% python3 -q
>>> import numpy as np
>>> import numpy.linalg as la
>>> np.set_printoptions(precision=4, suppress=True, linewidth=100, sign=" ")
>>> def tidy(a):
...     return np.round(a, 4) + 0
... 
>>> data = np.load("dump.npy")
>>> data
array([[-0.0014, -6.0052,  0.0067, -5.974 ,  3.9822,  0.0159, -5.9871, -5.9833],
       [ 0.0156,  5.9919,  0.005 ,  5.9813, -4.0104,  0.0286,  6.0281,  6.0427]])
>>> t = np.radians(30)
>>> R = np.eye(8)
>>> R[2, 2] = R[3, 3] = np.cos(t)
>>> R[2, 3], R[3, 2] = -np.sin(t), np.sin(t)
>>> print(tidy(R))
[[ 1.     0.     0.     0.     0.     0.     0.     0.   ]
 [ 0.     1.     0.     0.     0.     0.     0.     0.   ]
 [ 0.     0.     0.866 -0.5    0.     0.     0.     0.   ]
 [ 0.     0.     0.5    0.866  0.     0.     0.     0.   ]
 [ 0.     0.     0.     0.     1.     0.     0.     0.   ]
 [ 0.     0.     0.     0.     0.     1.     0.     0.   ]
 [ 0.     0.     0.     0.     0.     0.     1.     0.   ]
 [ 0.     0.     0.     0.     0.     0.     0.     1.   ]]
>>> out = data @ R.T
>>> np.allclose(data @ data.T, out @ out.T)
True
>>> print(np.allclose(la.norm(data, axis=1), la.norm(out, axis=1)))
True
>>> print(tidy(out))
[[-0.0014 -6.0052  2.9928 -5.1703  3.9822  0.0159 -5.9871 -5.9833]
 [ 0.0156  5.9919 -2.9863  5.1825 -4.0104  0.0286  6.0281  6.0427]]
>>> print(tidy(la.svd(data, compute_uv=False)), tidy(la.svd(out, compute_uv=False)))
[ 17.8848   0.0532] [ 17.8848   0.0532]
>>> print(tidy(la.det(R)), tidy(np.trace(R)))
1.0 7.7321
>>> tidy(np.abs(out - data).max(axis=0))
array([ 0.    ,  0.    ,  2.9913,  0.8037,  0.    ,  0.    ,  0.    ,  0.    ])
>>> la.matrix_rank(out, rtol=0.1)
np.int64(1)
>>> data.reshape(-1, 2)
array([[-0.0014, -6.0052],
       [ 0.0067, -5.974 ],
       [ 3.9822,  0.0159],
       [-5.9871, -5.9833],
       [ 0.0156,  5.9919],
       [ 0.005 ,  5.9813],
       [-4.0104,  0.0286],
       [ 6.0281,  6.0427]])
>>> data.reshape(2, -1)
array([[-0.0014, -6.0052,  0.0067, -5.974 ,  3.9822,  0.0159, -5.9871, -5.9833],
       [ 0.0156,  5.9919,  0.005 ,  5.9813, -4.0104,  0.0286,  6.0281,  6.0427]])
>>> data.reshape(2, 9)
Traceback (most recent call last):
  File "<python-input-21>", line 1, in <module>
    data.reshape(2, 9)
    ~~~~~~~~~~~~^^^^^^
ValueError: cannot reshape array of size 16 into shape (2,9)
>>> blk = data.reshape(2, 2, -1)
>>> np.einsum("ihd,jhd->hij", blk, blk).shape
(2, 2, 2)
>>> U, s, vt = la.svd(data)
>>> tidy(s)
array([ 17.8848,   0.0532])
>>> out = U[:, :1] @ np.diag(s[:1]) @ vt[:1]
>>> la.matrix_rank(out)
np.int64(1)
>>> print(tidy(np.abs(data - out).max()))
0.0223
>>> feats = np.load("a.npy")
>>> feats
array([[-3,  0, -1,  1,  4,  1],
       [-3,  0, -1,  1,  4,  1],
       [-3,  0, -1,  1,  4,  1],
       [-2,  1,  0,  2,  5,  2],
       [-4, -1, -2,  0,  3,  0],
       [-1,  2,  1,  3,  6,  3],
       [-4, -1, -2,  0,  3,  0],
       [-2,  1,  0,  2,  5,  2]])
>>> r = la.matrix_rank(feats)
>>> print(r)
2
>>> ns = la.svd(feats)[2][r:].T
>>> [int(la.matrix_rank(feats[:, :j + 1])) for j in range(6)]
[1, 2, 2, 2, 2, 2]
>>> [int(la.matrix_rank(np.delete(feats, i, axis=0))) for i in range(8)]
[2, 2, 2, 2, 2, 2, 2, 2]
>>> print(ns.shape)
(6, 4)
>>> U, s, vt = la.svd(feats)
>>> evecs = vt[:(s > 1e-8).sum()]
>>> rng = np.random.default_rng(58)
>>> x = feats[1] + 3 * feats[0] + rng.integers(2) * np.eye(6)[4]
>>> print(x)
[-12.   0.  -4.   4.  17.   4.]
>>> np.allclose(evecs.T @ evecs @ x, x)
False
>>> print(la.matrix_rank(np.vstack([feats, x])))
3
>>> U, s, vt = la.svd(feats)
>>> np.argmax(s[:-1] / (s[1:] + 1e-6)) + 1
np.int64(2)
>>> out = U[:, :2] @ np.diag(s[:2]) @ vt[:2]
>>> tidy(la.norm(feats - out) / la.norm(feats))
np.float64(0.0)
>>> la.matrix_rank(feats, rtol=0.05)
np.int64(2)
>>> la.lstsq(feats[:-1].T, feats[-1])[2]
np.int32(2)
>>> print(np.allclose(feats[:-1].T @ la.lstsq(feats[:-1].T, feats[-1])[0], feats[-1]))
True
>>> try:
...     la.inv(feats)
... except la.LinAlgError as e:
...     print("failed:", e)
... 
failed: Last 2 dimensions of the array must be square
>>> np.unique(feats.round(6), axis=0).shape
(4, 6)
>>> u, v = data[0], data[1]
>>> print(tidy(u @ v))
-159.9307
>>> p = (u @ v) / (u @ u) * u
>>> tidy(p)
array([ 0.0014,  6.0307, -0.0067,  5.9994, -3.9991, -0.016 ,  6.0125,  6.0087])
>>> tidy((v - p) @ u)
np.float64(0.0)
>>> la.matrix_rank(np.outer(u, v))
np.int64(1)
>>> m1 = np.load("layer19.npy")
>>> tidy(m1)
array([[ 0.  ,  0.  ,  0.  ,  0.  ,  0.  ,  0.  ],
       [ 0.48, -0.03, -0.27,  0.39, -0.39,  0.18],
       [-1.44,  0.09,  0.81, -1.17,  1.17, -0.54],
       [-0.32,  0.02,  0.18, -0.26,  0.26, -0.12],
       [ 1.44, -0.09, -0.81,  1.17, -1.17,  0.54],
       [ 1.76, -0.11, -0.99,  1.43, -1.43,  0.66]])
>>> r = la.matrix_rank(m1)
>>> r
np.int64(1)
>>> ns = la.svd(m1)[2][r:].T
>>> [int(la.matrix_rank(m1[:i])) for i in range(1, len(m1) + 1)]
[0, 1, 1, 1, 1, 1]
>>> la.matrix_rank(m1.T @ m1), la.matrix_rank(m1 @ m1.T)
(np.int64(1), np.int64(1))
>>> X = np.loadtxt("run5.csv", delimiter=",")
>>> X
array([[ 0.,  3.,  3.,  0., -3.,  0.,  0.,  0.],
       [ 3.,  2., -1.,  0.,  0.,  0.,  0.,  0.],
       [-2., -3., -1.,  0., -2.,  0.,  0.,  0.],
       [ 0.,  0.,  0.,  0.,  0.,  0.,  3.,  0.],
       [ 2., -3., -3.,  0.,  1.,  0.,  0.,  0.],
       [ 0.,  0.,  0.,  0.,  0., -2.,  0.,  3.],
       [ 0.,  0.,  0.,  1.,  0.,  0.,  2.,  0.],
       [ 0.,  0.,  0.,  0.,  0.,  3.,  0., -2.]])
>>> X.reshape(2, -1)
array([[ 0.,  3.,  3.,  0., -3.,  0.,  0.,  0.,  3.,  2., -1.,  0.,  0.,  0.,  0.,  0., -2., -3.,
        -1.,  0., -2.,  0.,  0.,  0.,  0.,  0.,  0.,  0.,  0.,  0.,  3.,  0.],
       [ 2., -3., -3.,  0.,  1.,  0.,  0.,  0.,  0.,  0.,  0.,  0.,  0., -2.,  0.,  3.,  0.,  0.,
         0.,  1.,  0.,  0.,  2.,  0.,  0.,  0.,  0.,  0.,  0.,  3.,  0., -2.]])
>>> X.ravel(order="F")
array([ 0.,  3., -2.,  0.,  2.,  0.,  0.,  0.,  3.,  2., -3.,  0., -3.,  0.,  0.,  0.,  3., -1.,
       -1.,  0., -3.,  0.,  0.,  0.,  0.,  0.,  0.,  0.,  0.,  0.,  1.,  0., -3.,  0., -2.,  0.,
        1.,  0.,  0.,  0.,  0.,  0.,  0.,  0.,  0., -2.,  0.,  3.,  0.,  0.,  0.,  3.,  0.,  0.,
        2.,  0.,  0.,  0.,  0.,  0.,  0.,  3.,  0., -2.])
>>> blk = X.reshape(8, 2, -1)
>>> np.swapaxes(blk, 1, 2)[7]
array([[ 0.,  0.],
       [ 0.,  3.],
       [ 0.,  0.],
       [ 0., -2.]])
>>> print(blk.shape)
(8, 2, 4)
>>> np.einsum("ihd,ihd->ih", blk, blk)
array([[ 18.,   9.],
       [ 14.,   0.],
       [ 14.,   4.],
       [  0.,   9.],
       [ 22.,   1.],
       [  0.,  13.],
       [  1.,   4.],
       [  0.,  13.]])
>>> blk.sum(axis=1)
array([[-3.,  3.,  3.,  0.],
       [ 3.,  2., -1.,  0.],
       [-4., -3., -1.,  0.],
       [ 0.,  0.,  3.,  0.],
       [ 3., -3., -3.,  0.],
       [ 0., -2.,  0.,  3.],
       [ 0.,  0.,  2.,  1.],
       [ 0.,  3.,  0., -2.]])
